$ ipython --no-banner

In [1]: import numpy as np

In [2]: np.set_printoptions(precision=2, suppress=True, linewidth=160)

In [3]: X = np.load("x.npy")

In [4]: print(X)
[[-1.23 -0.15 -0.38 -0.57 -0.96 -0.1  -0.26  0.58  0.56 -0.21  0.55]
 [ 0.84 -0.49  0.46  0.75 -0.43 -0.28 -0.02  0.85  0.68 -0.92  0.08]
 [-0.19 -0.66 -0.22  0.74 -0.25 -0.93  0.17  0.16 -1.18  0.4   0.64]
 [ 0.39  0.11 -0.89 -0.12  0.89 -0.21 -0.84  1.03  0.25  0.59  0.15]
 [ 0.39 -0.79  0.69 -1.01 -0.08  0.8   0.02  0.69 -0.72  0.22  0.19]
 [-0.19 -1.11 -0.47 -0.58  0.69 -0.6   0.86 -0.12  0.39 -0.33 -0.57]
 [ 0.06 -1.01 -0.42  0.42 -0.62  0.48 -0.91 -0.51  0.15  0.45 -0.83]
 [ 0.32 -0.08 -1.23  0.28 -0.05  1.08  0.57 -0.12 -0.22 -0.58  0.64]
 [-0.19  0.4  -0.35 -0.22 -0.08 -0.18 -0.49  0.37 -1.02 -1.13 -0.96]
 [ 1.1   0.37 -0.53 -0.82 -1.01 -0.68  0.23 -0.25  0.01  0.31 -0.08]
 [ 0.26 -0.35  0.13 -0.47  0.39 -0.33 -1.01 -0.93 -0.01 -0.74  0.93]]

In [5]: print(round(float(np.linalg.det(X)), 2))
2048.0

In [6]: print(np.allclose(X, X.T))
False

In [7]: print((X - X.T) / 2)
[[ 0.   -0.5  -0.09 -0.48 -0.67  0.05 -0.16  0.13  0.38 -0.65  0.15]
 [ 0.5   0.    0.56  0.32  0.18  0.42  0.49  0.47  0.14 -0.64  0.22]
 [ 0.09 -0.56  0.    0.81 -0.47 -0.23  0.29  0.7  -0.42  0.46  0.26]
 [ 0.48 -0.32 -0.81  0.    0.95  0.18 -0.63  0.37  0.23  0.7   0.31]
 [ 0.67 -0.18  0.47 -0.95  0.    0.05  0.32  0.37 -0.32  0.61 -0.1 ]
 [-0.05 -0.42  0.23 -0.18 -0.05  0.    0.19 -0.6   0.29  0.17 -0.12]
 [ 0.16 -0.49 -0.29  0.63 -0.32 -0.19  0.   -0.54  0.32  0.11  0.09]
 [-0.13 -0.47 -0.7  -0.37 -0.37  0.6   0.54  0.   -0.29 -0.16  0.79]
 [-0.38 -0.14  0.42 -0.23  0.32 -0.29 -0.32  0.29  0.   -0.57 -0.48]
 [ 0.65  0.64 -0.46 -0.7  -0.61 -0.17 -0.11  0.16  0.57  0.    0.33]
 [-0.15 -0.22 -0.26 -0.31  0.1   0.12 -0.09 -0.79  0.48 -0.33  0.  ]]

In [8]: print((X + X.T) / 2)
[[-1.23  0.34 -0.29 -0.09 -0.29 -0.15 -0.1   0.45  0.18  0.44  0.41]
 [ 0.34 -0.49 -0.1   0.43 -0.61 -0.69 -0.52  0.38  0.54 -0.28 -0.13]
 [-0.29 -0.1  -0.22 -0.08  0.22 -0.7  -0.12 -0.53 -0.76 -0.07  0.38]
 [-0.09  0.43 -0.08 -0.12 -0.06 -0.4  -0.21  0.66  0.02 -0.12 -0.16]
 [-0.29 -0.61  0.22 -0.06 -0.08  0.74 -0.3   0.32 -0.4  -0.4   0.29]
 [-0.15 -0.69 -0.7  -0.4   0.74 -0.6   0.67  0.48  0.1  -0.51 -0.45]
 [-0.1  -0.52 -0.12 -0.21 -0.3   0.67 -0.91  0.03 -0.17  0.34 -0.92]
 [ 0.45  0.38 -0.53  0.66  0.32  0.48  0.03 -0.12  0.08 -0.42 -0.15]
 [ 0.18  0.54 -0.76  0.02 -0.4   0.1  -0.17  0.08 -1.02 -0.56 -0.48]
 [ 0.44 -0.28 -0.07 -0.12 -0.4  -0.51  0.34 -0.42 -0.56  0.31 -0.41]
 [ 0.41 -0.13  0.38 -0.16  0.29 -0.45 -0.92 -0.15 -0.48 -0.41  0.93]]

In [9]: print(np.allclose(X @ X.T, X.T @ X))
True
